$ python3 -q
>>> import numpy as np
>>> np.set_printoptions(precision=3, suppress=True, linewidth=140)
>>> W2 = 5 * np.array([[0.0, -0.1, 0.5, -0.9, -0.9, 0.2],
...     [0.7, 0.9, -0.3, -0.6, -0.6, 0.9],
...     [-0.5, 1.0, 0.4, 0.2, -0.8, 1.4]])
>>> rng = np.random.default_rng(45628)
>>> z = rng.integers(0, 3, 15)
>>> mat = W2[z] + rng.normal(size=(15, 6))
>>> mat
array([[-2.915,  4.258,  1.62 , -0.123, -4.792,  6.106],
       [-0.563,  4.226,  2.948,  0.692, -4.03 ,  8.561],
       [ 6.021,  4.711, -2.497, -1.486, -2.246,  4.347],
       [-2.551,  4.   ,  1.872, -0.465, -3.584,  7.433],
       [-4.078,  3.388,  2.964,  2.279, -3.785,  7.24 ],
       [ 1.174, -2.24 ,  2.789, -1.795, -3.92 , -0.743],
       [-2.722,  4.259,  0.808,  1.712, -3.897,  8.56 ],
       [-4.11 ,  2.836,  1.724,  1.689, -3.4  ,  6.544],
       [-2.918,  5.472,  3.852, -0.289, -4.946,  6.323],
       [-2.33 ,  4.508,  3.129,  1.21 , -2.509,  8.561],
       [ 3.028,  3.973, -1.637, -1.297, -3.96 ,  3.909],
       [ 0.065,  1.418,  2.076, -6.288, -4.391,  0.717],
       [ 0.387, -1.055,  2.39 , -4.817, -3.179, -0.55 ],
       [-2.864,  6.299,  3.153,  0.284, -5.625,  8.315],
       [ 2.899,  5.764, -2.858, -1.468, -4.282,  4.396]])
>>> Y = np.c_[mat[:, :3] @ np.array([[0, 1, 1], [1, 0, 1], [1, 1, 0]]), np.array([-1, -1, -2, 1, -2, -3, 0, 0, 0, -3, -1, 1, 0, 0, 2])]
>>> Y
array([[ 5.878, -1.295,  1.343, -1.   ],
       [ 7.174,  2.385,  3.664, -1.   ],
       [ 2.214,  3.524, 10.732, -2.   ],
       [ 5.873, -0.678,  1.449,  1.   ],
       [ 6.351, -1.114, -0.69 , -2.   ],
       [ 0.55 ,  3.963, -1.066, -3.   ],
       [ 5.067, -1.913,  1.537,  0.   ],
       [ 4.56 , -2.386, -1.275,  0.   ],
       [ 9.324,  0.934,  2.554,  0.   ],
       [ 7.637,  0.798,  2.178, -3.   ],
       [ 2.336,  1.391,  7.001, -1.   ],
       [ 3.494,  2.141,  1.483,  1.   ],
       [ 1.335,  2.778, -0.668,  0.   ],
       [ 9.451,  0.289,  3.435,  0.   ],
       [ 2.906,  0.041,  8.663,  2.   ]])
>>> np.round(np.linalg.lstsq(mat, Y[:, 0])[0], 3) + 0
array([0., 1., 1., 0., 0., 0.])
>>> np.linalg.norm(np.linalg.qr(mat)[0].T @ Y, axis=0) ** 2 / ((Y ** 2).sum(axis=0) + 1e-12)
array([1.   , 1.   , 1.   , 0.673])
>>> Y = np.array([[-1.2, 0.6], [0.4, -1.0], [0.1, 1.0]])
>>> W2 = np.array([[-0.9, 1.4, 0.1, 0.8], [1.1, -1.0, -1.3, -0.4]])
>>> E = Y @ W2
>>> print(E)
[[ 1.74 -2.28 -0.9  -1.2 ]
 [-1.46  1.56  1.34  0.72]
 [ 1.01 -0.86 -1.29 -0.32]]
>>> left, sigma, Vt = np.linalg.svd(E)
>>> evecs = Vt[:(sigma > 1e-8).sum()]
>>> x = E[1] + -1 * E[2] + rng.integers(2) * np.eye(4)[0]
>>> x
array([-1.47,  2.42,  2.63,  1.04])
>>> evecs.T @ evecs
array([[ 0.31 , -0.335, -0.279, -0.156],
       [-0.335,  0.589, -0.075,  0.353],
       [-0.279, -0.075,  0.873, -0.166],
       [-0.156,  0.353, -0.166,  0.228]])
>>> print(np.round(np.linalg.norm(x - evecs.T @ evecs @ x), 3))
0.831
>>> np.diag(evecs.T @ evecs)
array([0.31 , 0.589, 0.873, 0.228])
>>> u = np.array([-1, 2])
>>> np.polyval(u, E[0])
array([0.26, 4.28, 2.9 , 3.2 ])
>>> np.convolve(E[0], u)
array([-1.74,  5.76, -3.66, -0.6 , -2.4 ])
>>> u, g = E[1], E[0]
>>> print(round(float(u @ g), 3))
-8.167
>>> print(np.round(u @ u, 3))
6.879
>>> p = (u @ g) / (u @ u) * u
>>> round(float(np.linalg.norm(u + g) ** 2 + np.linalg.norm(u - g) ** 2), 3)
34.71
>>> print(p)
[ 1.733 -1.852 -1.591 -0.855]
>>> feats = np.load("x.npy")
>>> print(feats)
[[0.25 0.25 0.25 0.25 0.  ]
 [0.25 0.25 0.25 0.   0.25]
 [0.   0.5  0.5  0.   0.  ]
 [0.   0.   0.5  0.5  0.  ]
 [0.25 0.25 0.   0.25 0.25]]
>>> P = np.triu(np.array([[4, 5, -5, 5, 2],
...     [-5, -5, -1, -2, -1],
...     [0, 5, -5, -2, 0],
...     [-2, -1, 2, -4, -5],
...     [-5, -3, -4, -2, -1]]), 1) + np.eye(5)
>>> Y = P @ feats @ np.linalg.inv(P)
>>> print(np.poly(Y))
[ 1.    -1.75   0.937 -0.156 -0.039  0.008]
>>> np.trace(Y), np.trace(feats)
(np.float64(1.75), np.float64(1.75))
>>> np.linalg.matrix_rank(Y)
np.int64(5)
>>> round(np.linalg.det(Y), 3)
np.float64(-0.008)
>>> Y = np.array([[-1, 6], [-4, 1]])
>>> W2 = np.kron(Y, feats)
>>> round(float(np.linalg.norm(W2, 2)), 3), np.round(np.linalg.norm(Y, 2) * np.linalg.norm(feats, 2), 3)
(6.909, np.float64(6.909))
>>> W2
array([[-0.25, -0.25, -0.25, -0.25, -0.  ,  1.5 ,  1.5 ,  1.5 ,  1.5 ,  0.  ],
       [-0.25, -0.25, -0.25, -0.  , -0.25,  1.5 ,  1.5 ,  1.5 ,  0.  ,  1.5 ],
       [-0.  , -0.5 , -0.5 , -0.  , -0.  ,  0.  ,  3.  ,  3.  ,  0.  ,  0.  ],
       [-0.  , -0.  , -0.5 , -0.5 , -0.  ,  0.  ,  0.  ,  3.  ,  3.  ,  0.  ],
       [-0.25, -0.25, -0.  , -0.25, -0.25,  1.5 ,  1.5 ,  0.  ,  1.5 ,  1.5 ],
       [-1.  , -1.  , -1.  , -1.  , -0.  ,  0.25,  0.25,  0.25,  0.25,  0.  ],
       [-1.  , -1.  , -1.  , -0.  , -1.  ,  0.25,  0.25,  0.25,  0.  ,  0.25],
       [-0.  , -2.  , -2.  , -0.  , -0.  ,  0.  ,  0.5 ,  0.5 ,  0.  ,  0.  ],
       [-0.  , -0.  , -2.  , -2.  , -0.  ,  0.  ,  0.  ,  0.5 ,  0.5 ,  0.  ],
       [-1.  , -1.  , -0.  , -1.  , -1.  ,  0.25,  0.25,  0.  ,  0.25,  0.25]])
